% python3 -q
>>> import numpy as np
>>> np.set_printoptions(precision=2, suppress=True, linewidth=160)
>>> feats = np.array([[0, 3, 0], [2, 0, 0], [0, 0, 3]])
>>> def softmax(z):
...     e = np.exp(z - z.max(axis=-1, keepdims=True))
...     return e / e.sum(axis=-1, keepdims=True)
... 
>>> softmax(feats).sum(axis=1)
array([1., 1., 1.])
>>> np.round(softmax(10 * feats[0]), 2) + 0
array([0., 1., 0.])
>>> att = feats @ feats.T / np.sqrt(3)
>>> softmax(att)
array([[0.99, 0.01, 0.01],
       [0.08, 0.83, 0.08],
       [0.01, 0.01, 0.99]])
>>> softmax(att)[0] @ feats
array([0.01, 2.97, 0.02])
>>> W2 = np.array([[3, -1, -3], [-1, 0, 3]])
>>> K = np.repeat(W2, 24 // 2, axis=0)
>>> rng = np.random.default_rng(7099)
>>> K = K + 0.3 * rng.normal(size=K.shape)
>>> K
array([[ 3.29, -1.09, -2.66],
       [ 2.82, -0.95, -3.63],
       [ 2.68, -0.76, -2.85],
       [ 2.69, -0.83, -3.45],
       [ 3.39, -0.92, -3.15],
       [ 3.03, -1.25, -2.82],
       [ 3.18, -0.62, -2.87],
       [ 2.68, -1.27, -3.71],
       [ 3.47, -1.19, -2.98],
       [ 2.98, -0.76, -3.49],
       [ 2.69, -1.19, -2.64],
       [ 2.66, -0.84, -2.89],
       [-1.1 , -0.2 ,  2.69],
       [-1.29,  0.61,  3.02],
       [-1.17, -0.31,  3.  ],
       [-1.05,  0.41,  3.46],
       [-1.35,  0.8 ,  3.2 ],
       [-0.78,  0.25,  2.74],
       [-0.75, -0.38,  2.66],
       [-0.68,  0.35,  2.73],
       [-0.98,  0.1 ,  2.56],
       [-0.86,  0.16,  2.93],
       [-1.33,  0.46,  2.54],
       [-1.52, -0.15,  3.32]])
>>> labels = K[:, 0] > np.median(K[:, 0])
>>> u = K[labels].mean(axis=0) - K[~labels].mean(axis=0)
>>> np.argsort(-np.abs(u).round(6), kind="stable")
array([2, 0, 1])
>>> ((K - K.mean(axis=0)) @ u > 0).astype(int)
array([1, 1, 1, 1, 1, 1, 1, 1, 1, 1, 1, 1, 0, 0, 0, 0, 0, 0, 0, 0, 0, 0, 0, 0])
